>>> import numpy as np
>>> np.set_printoptions(suppress=True, linewidth=120)
>>> tidy = lambda a: np.round(a, 4) + 0
>>> E = np.load("x.npy")
>>> E
array([[-2, -3, -2, -3],
       [-3, -6, -3, -6],
       [-2, -3, -2, -3],
       [-3, -6, -3, -6]])
>>> Uu, sigma, Vh = np.linalg.svd(E)
>>> np.argmax(sigma[:-1] / (sigma[1:] + 1e-6)) + 1
np.int64(2)
>>> tidy(sigma)
array([15.2111,  0.7889,  0.    ,  0.    ])
>>> Y = Uu[:, :2] @ np.diag(sigma[:2]) @ Vh[:2]
>>> np.linalg.matrix_rank(Y)
np.int64(2)
>>> tidy(np.linalg.norm(E - Y) / np.linalg.norm(E))
np.float64(0.0)
>>> tidy(np.linalg.norm(E - Y, 2)), tidy(sigma[2])
(np.float64(0.0), np.float64(0.0))
>>> W0 = np.load("block18.npy")
>>> tidy(W0)
array([[ 17.4161,   2.0686, -19.2991,   9.5573],
       [ 14.252 ,   2.3856, -15.4936,   7.1989],
       [ 13.3758,   2.4545, -14.4377,   6.56  ],
       [  7.804 ,   2.6147,  -7.7119,   2.7098],
       [  7.0084,   2.5826,  -6.753 ,   2.2033],
       [  6.8456,   2.5736,  -6.557 ,   2.1016],
       [  6.7349,   2.567 ,  -6.4237,   2.0328],
       [  5.4992,   2.4624,  -4.9409,   1.2904],
       [  4.6834,   2.3562,  -3.9685,   0.8309],
       [  3.6843,   2.1721,  -2.7912,   0.314 ],
       [  3.0418,   2.0118,  -2.0478,   0.018 ],
       [  1.9795,   1.6386,  -0.8676,  -0.3736],
       [  1.6751,   1.4952,  -0.5508,  -0.4516],
       [  0.9946,   1.0762,   0.0779,  -0.5272],
       [  0.914 ,   1.0138,   0.1395,  -0.5226],
       [  0.569 ,   0.6996,   0.3387,  -0.4486],
       [  0.268 ,   0.3419,   0.3373,  -0.2703],
       [ -0.0059,  -0.0058,  -0.0119,   0.0059],
       [ -0.0929,  -0.0739,  -0.1979,   0.0815],
       [ -0.1345,  -0.094 ,  -0.2896,   0.1088],
       [ -0.1597,  -0.1025,  -0.3447,   0.1222],
       [ -0.1796,  -0.1072,  -0.3875,   0.1312],
       [ -0.2225,  -0.1123,  -0.4773,   0.1458],
       [ -0.2577,  -0.1118,  -0.5481,   0.1533],
       [ -0.6045,   0.0288,  -1.0898,   0.0788],
       [ -1.1629,   0.4402,  -1.5741,  -0.2928],
       [ -2.2408,   1.3485,  -1.9455,  -1.2553],
       [ -2.38  ,   1.4679,  -1.9647,  -1.3892],
       [ -4.0983,   2.9367,  -1.9168,  -3.1178],
       [ -8.2281,   6.3573,  -0.7583,  -7.4766],
       [ -9.9423,   7.7361,  -0.0637,  -9.3134],
       [-15.4958,  12.085 ,   2.633 , -15.2961]])
>>> # looks like rank 3
>>> gram = np.cov(W0, rowvar=False)
>>> np.argsort(-W0.std(axis=0).round(6), kind="stable")
array([0, 2, 3, 1])
>>> tidy(np.polyfit(W0[:, 1], W0[:, 0], 1))
array([-1.0752,  3.7713])
>>> tidy(gram)
array([[ 42.7291,  -6.9623, -27.8506,  27.3944],
       [ -6.9623,   6.4754,  -0.0338,  -7.3478],
       [-27.8506,  -0.0338,  25.012 , -16.205 ],
       [ 27.3944,  -7.3478, -16.205 ,  19.3478]])
>>> np.argwhere(np.triu(np.abs(np.corrcoef(W0.T)) > 0.8, 1))
array([[0, 2],
       [0, 3]])
>>> gram.shape
(4, 4)
>>> tidy(np.median(W0, axis=0))
array([ 0.4185,  1.5669, -0.9787,  0.0802])
